$ python3 -q
>>> import numpy as np
>>> import numpy.linalg as la
>>> np.set_printoptions(precision=2, suppress=True, linewidth=160)
>>> def rnd(a):
...     return np.round(a, 2) + 0
... 
>>> E = np.load("data.npy")
>>> E
array([[-1, -2,  3, -1],
       [ 0, -1,  1, -1],
       [ 0,  0,  0,  2],
       [ 0,  0,  0,  0]])
>>> print(np.unique(E.round(6), axis=0).shape)
(4, 4)
>>> la.lstsq(E[:-1].T, E[-1])[2]
np.int32(3)
>>> try:
...     la.inv(E)
... except la.LinAlgError as e:
...     print(e)
... 
Singular matrix
>>> J = np.load("mat.npy")
>>> J
array([[ 5,  1,  5,  0,  2],
       [-1, -4,  2,  0, -1],
       [ 3, -2,  1,  4,  3],
       [ 4,  0, -5,  2, -4],
       [ 2,  0, -1, -2, -1],
       [-2,  2,  0, -3, -2],
       [-3,  4,  4,  5,  5],
       [ 4,  3, -2, -2, -3],
       [-2, -3, -1, -4,  0]])
>>> O, r_ = la.qr(J)
>>> np.allclose(r_.T @ r_, J.T @ J)
True
>>> rnd(np.trace(O @ O.T))
np.float64(5.0)
>>> O.shape, r_.shape
((9, 5), (5, 5))
>>> feats = np.array([[-1.5, 1.2, -0.8],
...     [-1.1, 0.0, -0.8],
...     [0.3, 1.0, -1.4],
...     [1.7, 0.3, -1.5],
...     [-1.53, 1.19, -0.76],
...     [0.2, -1.2, 0.5],
...     [0.0, 0.5, 1.4],
...     [0.9, 0.6, -0.6],
...     [2.0, -0.3, -0.2],
...     [-2.4, 0.7, 0.2]])
>>> vec = np.array([0, 0, 1])
>>> rhs = feats @ vec
>>> print(rnd(la.lstsq(feats, rhs)[0]))
[0. 0. 1.]
>>> rnd(la.solve(feats.T @ feats, feats.T @ rhs))
array([0., 0., 1.])
>>> rnd(la.pinv(feats) @ feats)
array([[1., 0., 0.],
       [0., 1., 0.],
       [0., 0., 1.]])
>>> rng = np.random.default_rng(38)
>>> rhs = rhs + 0.05 * rng.normal(size=10)
>>> rnd(rhs)
array([-0.73, -0.79, -1.39, -1.46, -0.74,  0.58,  1.34, -0.55, -0.2 ,  0.27])
>>> c, *_ = la.lstsq(feats, rhs)
>>> c.round()
array([-0., -0.,  1.])
>>> rnd(la.norm(rhs - feats @ c))
np.float64(0.12)
>>> [round(float(la.norm(la.solve(feats.T @ feats + lam * np.eye(3), feats.T @ rhs))), 2) for lam in (0, 1, 10, 100)]
[0.97, 0.84, 0.45, 0.08]
>>> rnd(feats.T @ (rhs - feats @ c))
array([0., 0., 0.])
